% python3 -q
>>> import numpy as np
>>> np.set_printoptions(precision=2, suppress=True, linewidth=120, sign=" ")
>>> def tidy(a):
...     return np.round(a, 2) + 0
... 
>>> X = np.load("a.npy")
>>> X
array([[-3,  0,  0,  0,  0,  0],
       [-5, -1,  0,  0,  0,  0],
       [ 2, -4,  0,  0,  0,  0],
       [ 0,  0, -3,  0,  0,  0],
       [ 0,  0, -5, -1,  0,  0],
       [ 0,  0,  2, -4,  0,  0],
       [ 0,  0,  0,  0, -3,  0],
       [ 0,  0,  0,  0, -5, -1],
       [ 0,  0,  0,  0,  2, -4]])
>>> other = np.c_[X[:, :5] @ np.array([[1, 0, 2, 1, 2],
...     [1, 2, 2, 1, 2],
...     [1, 1, 0, 1, 0],
...     [2, 1, 2, 1, 2],
...     [1, 1, 1, 1, 1]]), np.array([-3, -3, -1, 0, -2, -2, -1, 0, -1])]
>>> print(other)
[[ -3   0  -6  -3  -6  -3]
 [ -6  -2 -12  -6 -12  -3]
 [ -2  -8  -4  -2  -4  -1]
 [ -3  -3   0  -3   0   0]
 [ -7  -6  -2  -6  -2  -2]
 [ -6  -2  -8  -2  -8  -2]
 [ -3  -3  -3  -3  -3  -1]
 [ -5  -5  -5  -5  -5   0]
 [  2   2   2   2   2  -1]]
>>> np.linalg.matrix_rank(other)
np.int64(5)
>>> np.linalg.matrix_rank(np.c_[X, other])
np.int64(7)
>>> tidy(np.linalg.lstsq(X, other[:, 0])[0])
array([ 1.,  1.,  1.,  2.,  1.,  0.])
>>> tidy(np.linalg.norm(np.linalg.qr(X)[0].T @ other, axis=0) ** 2 / ((other ** 2).sum(axis=0) + 1e-12))
array([ 1.  ,  1.  ,  1.  ,  1.  ,  1.  ,  0.89])
>>> u = np.array([1, 3])
>>> print(np.cross(X[5, :3], X[2, :3]))
[ 8  4  0]
>>> np.polyval(u, X[5])
array([ 3,  3,  5, -1,  3,  3])
>>> np.array([np.convolve(row, u, "same") for row in X])
array([[ -3,  -9,   0,   0,   0,   0],
       [ -5, -16,  -3,   0,   0,   0],
       [  2,   2, -12,   0,   0,   0],
       [  0,   0,  -3,  -9,   0,   0],
       [  0,   0,  -5, -16,  -3,   0],
       [  0,   0,   2,   2, -12,   0],
       [  0,   0,   0,   0,  -3,  -9],
       [  0,   0,   0,   0,  -5, -16],
       [  0,   0,   0,   0,   2,   2]])
>>> np.convolve(X[5], u)
array([  0,   0,   2,   2, -12,   0,   0])
>>> print(np.correlate(X[5], X[2], "full"))
[ 0  0  0  0  0  0 -8 20 -8  0  0]
>>> ang = np.radians(45)
>>> Rm = np.eye(6)
>>> Rm[4, 4] = Rm[0, 0] = np.cos(ang)
>>> Rm[4, 0], Rm[0, 4] = -np.sin(ang), np.sin(ang)
>>> tidy(Rm)
array([[ 0.71,  0.  ,  0.  ,  0.  ,  0.71,  0.  ],
       [ 0.  ,  1.  ,  0.  ,  0.  ,  0.  ,  0.  ],
       [ 0.  ,  0.  ,  1.  ,  0.  ,  0.  ,  0.  ],
       [ 0.  ,  0.  ,  0.  ,  1.  ,  0.  ,  0.  ],
       [-0.71,  0.  ,  0.  ,  0.  ,  0.71,  0.  ],
       [ 0.  ,  0.  ,  0.  ,  0.  ,  0.  ,  1.  ]])
>>> other = X @ Rm.T
>>> print(tidy(np.linalg.det(Rm)), tidy(np.trace(Rm)))
1.0 5.41
>>> tidy(other)
array([[-2.12,  0.  ,  0.  ,  0.  ,  2.12,  0.  ],
       [-3.54, -1.  ,  0.  ,  0.  ,  3.54,  0.  ],
       [ 1.41, -4.  ,  0.  ,  0.  , -1.41,  0.  ],
       [ 0.  ,  0.  , -3.  ,  0.  ,  0.  ,  0.  ],
       [ 0.  ,  0.  , -5.  , -1.  ,  0.  ,  0.  ],
       [ 0.  ,  0.  ,  2.  , -4.  ,  0.  ,  0.  ],
       [-2.12,  0.  ,  0.  ,  0.  , -2.12,  0.  ],
       [-3.54,  0.  ,  0.  ,  0.  , -3.54, -1.  ],
       [ 1.41,  0.  ,  0.  ,  0.  ,  1.41, -4.  ]])
>>> np.allclose(X @ X.T, other @ other.T)
True
>>> proj = X @ np.linalg.solve(X.T @ X, X.T)
>>> tidy(proj)
array([[ 0.24,  0.41, -0.1 ,  0.  ,  0.  ,  0.  ,  0.  ,  0.  ,  0.  ],
       [ 0.41,  0.77,  0.06,  0.  ,  0.  ,  0.  ,  0.  ,  0.  ,  0.  ],
       [-0.1 ,  0.06,  0.99,  0.  ,  0.  ,  0.  ,  0.  ,  0.  ,  0.  ],
       [ 0.  ,  0.  ,  0.  ,  0.24,  0.41, -0.1 ,  0.  ,  0.  ,  0.  ],
       [ 0.  ,  0.  ,  0.  ,  0.41,  0.77,  0.06,  0.  ,  0.  ,  0.  ],
       [ 0.  ,  0.  ,  0.  , -0.1 ,  0.06,  0.99,  0.  ,  0.  ,  0.  ],
       [ 0.  ,  0.  ,  0.  ,  0.  ,  0.  ,  0.  ,  0.24,  0.41, -0.1 ],
       [ 0.  ,  0.  ,  0.  ,  0.  ,  0.  ,  0.  ,  0.41,  0.77,  0.06],
       [ 0.  ,  0.  ,  0.  ,  0.  ,  0.  ,  0.  , -0.1 ,  0.06,  0.99]])
>>> print(tidy(np.diag(proj)))
[ 0.24  0.77  0.99  0.24  0.77  0.99  0.24  0.77  0.99]
>>> np.linalg.matrix_rank(np.eye(9) - proj)
np.int64(3)
>>> mat = np.loadtxt("data.csv", delimiter=",")
>>> mat
array([[  1.8 , -13.84,  -6.99, -10.22],
       [-27.48,  20.67, -49.56,  18.05],
       [  3.72, -14.99,  -6.43, -12.08],
       [  2.65, -13.84, -10.26, -11.85],
       [-27.41,  20.14, -48.71,  17.51],
       [-27.99,  20.93, -46.92,  16.81],
       [  3.65, -13.28,  -8.99, -12.38],
       [  0.94, -13.86,  -5.79, -11.37],
       [  3.92, -13.84,  -9.47, -12.02],
       [  0.77, -15.87,  -7.8 , -12.57],
       [  1.4 , -15.97,  -9.89, -10.66],
       [-30.6 ,  18.04, -47.73,  17.31],
       [  2.93, -13.37,  -9.26, -11.33],
       [-27.92,  20.32, -44.78,  16.52],
       [  1.71, -14.45,  -7.54, -11.65],
       [  2.85, -14.67,  -6.85, -12.25],
       [-29.56,  19.53, -49.  ,  17.19],
       [  1.86, -16.72,  -7.62, -10.45],
       [-29.42,  19.47, -47.68,  19.38],
       [-28.36,  20.37, -48.91,  18.47],
       [  4.85, -14.88,  -8.51, -12.53],
       [  0.81, -12.88,  -7.45, -11.66],
       [  1.25, -15.46,  -5.91, -10.64],
       [  1.24, -13.73,  -8.28, -12.92],
       [-26.91,  20.08, -48.33,  18.3 ],
       [-28.51,  18.47, -50.1 ,  20.88],
       [  1.78, -15.28,  -7.18, -12.54]])
>>> rng = np.random.default_rng(76)
>>> idx = rng.permutation(4)
>>> other = mat[:, idx] * rng.choice([-1, 1], 4)
>>> other
array([[-10.22,   6.99, -13.84,   1.8 ],
       [ 18.05,  49.56,  20.67, -27.48],
       [-12.08,   6.43, -14.99,   3.72],
       [-11.85,  10.26, -13.84,   2.65],
       [ 17.51,  48.71,  20.14, -27.41],
       [ 16.81,  46.92,  20.93, -27.99],
       [-12.38,   8.99, -13.28,   3.65],
       [-11.37,   5.79, -13.86,   0.94],
       [-12.02,   9.47, -13.84,   3.92],
       [-12.57,   7.8 , -15.87,   0.77],
       [-10.66,   9.89, -15.97,   1.4 ],
       [ 17.31,  47.73,  18.04, -30.6 ],
       [-11.33,   9.26, -13.37,   2.93],
       [ 16.52,  44.78,  20.32, -27.92],
       [-11.65,   7.54, -14.45,   1.71],
       [-12.25,   6.85, -14.67,   2.85],
       [ 17.19,  49.  ,  19.53, -29.56],
       [-10.45,   7.62, -16.72,   1.86],
       [ 19.38,  47.68,  19.47, -29.42],
       [ 18.47,  48.91,  20.37, -28.36],
       [-12.53,   8.51, -14.88,   4.85],
       [-11.66,   7.45, -12.88,   0.81],
       [-10.64,   5.91, -15.46,   1.25],
       [-12.92,   8.28, -13.73,   1.24],
       [ 18.3 ,  48.33,  20.08, -26.91],
       [ 20.88,  50.1 ,  18.47, -28.51],
       [-12.54,   7.18, -15.28,   1.78]])
>>> Uu, _, Vh = np.linalg.svd(mat.T @ other)
>>> tidy(np.linalg.lstsq(mat, other)[0])
array([[ 0.,  0.,  0.,  1.],
       [ 0.,  0.,  1.,  0.],
       [ 0., -1.,  0.,  0.],
       [ 1.,  0.,  0.,  0.]])
>>> idx
array([ 3,  2,  1,  0])
